$ python -q
>>> import numpy as np
>>> np.set_printoptions(precision=3, suppress=True, linewidth=200, legacy="1.25")
>>> X = np.load("w.npy")
>>> print(X)
[[ 3  4  5  6]
 [ 7  8  9 10]
 [11 12 13 14]]
>>> # rows and columns are dependent
>>> U, s, VT = np.linalg.svd(X)
>>> print(np.argmax(s[:-1] / (s[1:] + 1e-6)) + 1)
2
>>> Y = U[:, :2] @ np.diag(s[:2]) @ VT[:2]
>>> print(np.linalg.matrix_rank(Y))
2
>>> print(Y)
[[ 3.  4.  5.  6.]
 [ 7.  8.  9. 10.]
 [11. 12. 13. 14.]]
>>> print(X @ np.linalg.pinv(X) @ X)
[[ 3.  4.  5.  6.]
 [ 7.  8.  9. 10.]
 [11. 12. 13. 14.]]
>>> try:
...     np.linalg.inv(X)
... except np.linalg.LinAlgError as e:
...     print(e)
... 
Last 2 dimensions of the array must be square
>>> print(np.allclose(X[:-1].T @ np.linalg.lstsq(X[:-1].T, X[-1])[0], X[-1]))
True
>>> print(round(np.trace(np.linalg.pinv(X) @ X), 3))
2.0
>>> U, s, VT = np.linalg.svd(X)
>>> evecs = VT[:(s > 1e-8).sum()]
>>> rng = np.random.default_rng(63)
>>> x0 = X[2] + 3 * X[1] + rng.integers(2) * np.eye(4)[1]
>>> print(x0)
[32. 36. 40. 44.]
>>> print(np.allclose(evecs.T @ evecs @ x0, x0))
True
>>> print(np.linalg.matrix_rank(np.vstack([X, x0])))
2
>>> print(np.round(np.linalg.norm(x0 - evecs.T @ evecs @ x0), 3))
0.0
>>> m1 = np.load("block2.npy")
>>> print(m1)
[[-0.007  3.986  4.054]
 [-0.004  3.978  3.974]
 [ 0.008  3.98   3.989]
 [ 0.018  4.015  4.049]
 [ 0.013  4.013  3.953]
 [ 0.01   4.01   3.989]
 [-0.019  4.015  3.988]
 [-0.015  4.015  4.013]
 [-0.001  3.973  3.993]
 [-0.028  4.016  4.035]
 [ 1.993  0.959  2.988]
 [ 1.983  0.977  3.003]
 [ 2.004  0.993  2.965]
 [ 1.986  1.006  2.961]
 [ 2.019  1.003  2.997]
 [ 2.018  1.029  2.981]
 [ 2.014  1.026  2.987]
 [ 1.993  0.991  2.998]
 [ 2.002  0.977  3.006]
 [ 2.042  0.965  3.013]]
>>> Xc = (m1 - m1.mean(axis=0)) / m1.std(axis=0)
>>> print(np.argwhere(np.abs(Xc) > 2))
[]
>>> print(Xc.std(axis=0))
[1. 1. 1.]
>>> b = np.linalg.lstsq(np.delete(Xc, 1, axis=1), Xc[:, 1])[0]
>>> print(np.abs(b).argmax())
0
>>> print(round(float(1 - np.var(Xc[:, 1] - np.delete(Xc, 1, axis=1) @ b)), 3))
1.0
>>> print(b)
[-0.933  0.067]
>>> Y = np.array([[1, 1, 1], [0, 2, 1]])
>>> K = Y.T @ Y
>>> print(K)
[[1 1 1]
 [1 5 3]
 [1 3 2]]
>>> # rows and columns are dependent
>>> print(np.allclose(K[:-1].T @ np.linalg.lstsq(K[:-1].T, K[-1])[0], K[-1]))
True
>>> print(K @ np.linalg.pinv(K) @ K)
[[1. 1. 1.]
 [1. 5. 3.]
 [1. 3. 2.]]
>>> r0 = np.array([2, 2, 0])
>>> print(np.correlate(X[2], X[1], "full"))
[110 219 326 430 314 203  98]
>>> print(np.polyval(r0, X[2]))
[264 312 364 420]
>>> F = np.loadtxt("a.csv", delimiter=",")
>>> print(F)
[[-0.8   -2.6   -0.3    2.3  ]
 [-0.757 -2.582 -0.282  2.311]
 [-0.6   -1.3    0.2   -1.1  ]
 [-1.6    3.    -0.4    1.   ]]
>>> Y = F + rng.integers(-2, 3, (4, 3)) @ rng.integers(-2, 3, (3, 4))
>>> print(Y)
[[ -0.8   -10.6     3.7     0.3  ]
 [ -2.757  -2.582  -6.282   0.311]
 [ -0.6     2.7    -1.8    -0.1  ]
 [ -2.6     7.     -5.4     1.   ]]
>>> print(np.abs(Y - F).sum(axis=1))
[14. 10.  7. 10.]
>>> print(np.round(np.linalg.svd(Y - F, compute_uv=False), 3) + 0)
[12.312  6.278  0.     0.   ]
>>> mat = np.loadtxt("out13.csv", delimiter=",")
>>> print(mat)
[[ 0.  1.  0.]
 [ 0.  0. -3.]
 [-2.  0.  0.]]
>>> Y = np.array([[0, 2], [1, 2]])
>>> C = np.kron(Y, mat)
>>> print(C)
[[ 0.  0.  0.  0.  2.  0.]
 [ 0.  0. -0.  0.  0. -6.]
 [-0.  0.  0. -4.  0.  0.]
 [ 0.  1.  0.  0.  2.  0.]
 [ 0.  0. -3.  0.  0. -6.]
 [-2.  0.  0. -4.  0.  0.]]
>>> print(np.linalg.matrix_rank(C))
6
>>> print(C.shape)
(6, 6)
>>> O, evecs = np.linalg.qr(mat[:, :2])[0], np.linalg.qr(mat[:, 2:])[0]
>>> s = np.linalg.svd(O.T @ evecs, compute_uv=False)
>>> print(np.degrees(np.arccos(s.clip(0, 1))))
[90.]
>>> hat = np.triu(np.array([[2, 4, 0], [0, 1, 5], [0, 4, 5]]), 1) + np.eye(3)
>>> Y = hat @ mat @ np.linalg.inv(hat)
>>> print(np.round(np.poly(Y), 3) + 0)
[ 1.  0.  0. -6.]
>>> print(np.trace(Y), np.trace(mat))
0.0 0.0
>>> print(round(float(np.linalg.det(Y)), 3))
6.0
>>> O, R = np.linalg.qr(mat)
>>> print(O)
[[ 0. -1.  0.]
 [-0.  0. -1.]
 [ 1.  0.  0.]]
>>> print(abs(R[0, 0]), np.round(np.linalg.norm(mat[:, 0]), 3))
2.0 2.0
>>> print(O.T @ O)
[[1. 0. 0.]
 [0. 1. 0.]
 [0. 0. 1.]]
>>> print(np.trace(O @ O.T))
3.0
>>> M = np.loadtxt("x.csv", delimiter=",")
>>> print(M)
[[ 1.439  0.284  0.528]
 [-3.155 -1.4   -1.219]
 [ 4.873  1.679  2.146]
 [ 0.798  0.09   0.369]
 [ 4.93   1.827  1.954]
 [-2.281  0.828 -1.2  ]
 [-4.44  -1.09  -1.74 ]
 [-0.743 -0.978 -0.106]
 [ 1.243  0.965  0.351]
 [ 3.669  0.38   1.674]
 [ 2.963  0.411  1.495]]
>>> Y = np.c_[M[:, :1] @ np.array([[5]]), np.array([5, 3, 1, 4, 4, 5, 2, 2, 4, 3, 3])]
>>> print(Y)
[[  7.195   5.   ]
 [-15.775   3.   ]
 [ 24.365   1.   ]
 [  3.99    4.   ]
 [ 24.65    4.   ]
 [-11.405   5.   ]
 [-22.2     2.   ]
 [ -3.715   2.   ]
 [  6.215   4.   ]
 [ 18.345   3.   ]
 [ 14.815   3.   ]]
>>> print(np.round(np.linalg.norm(Y - M @ np.linalg.lstsq(M, Y)[0], axis=0), 3) + 0)
[ 0.    10.838]
>>> print(np.linalg.norm(np.linalg.qr(M)[0].T @ Y, axis=0) ** 2 / ((Y ** 2).sum(axis=0) + 1e-12))
[1.    0.123]
>>> E = np.loadtxt("layer6.csv", delimiter=",")
>>> print(E)
[[  0.4   0.1  -0.7]
 [ -0.5   2.1  -0.9]
 [ -0.6  -0.5   1.4]
 [ -1.    1.    0.4]
 [ -0.6  -1.8   0.2]
 [  0.3  -1.    0.4]
 [ -2.2  -1.    0.3]
 [  1.1   0.7   0.4]
 [ -1.3  -0.3  -1.2]
 [  1.5   0.8   0. ]
 [  1.   -0.1  -0.3]
 [ -0.5   1.5  -1. ]
 [-28.    9.   15. ]
 [  1.    1.6  -1.3]
 [ -0.1  -1.1  -0.3]
 [  0.1   0.4   1.1]
 [ -0.9   1.8   1.5]
 [ -0.2  -0.4  -0.7]
 [ -1.9   0.5   0.7]
 [ -2.2  -1.1   0.3]
 [ -0.7  -0.3   0.8]
 [ -0.1   0.4   1.4]]
>>> labels = E[:, 0] > np.median(E[:, 0])
>>> r0 = E[labels].mean(axis=0) - E[~labels].mean(axis=0)
>>> print(r0)
[ 3.867 -0.768 -1.458]
>>> print(np.argsort(-np.abs(r0).round(6), kind="stable"))
[0 2 1]
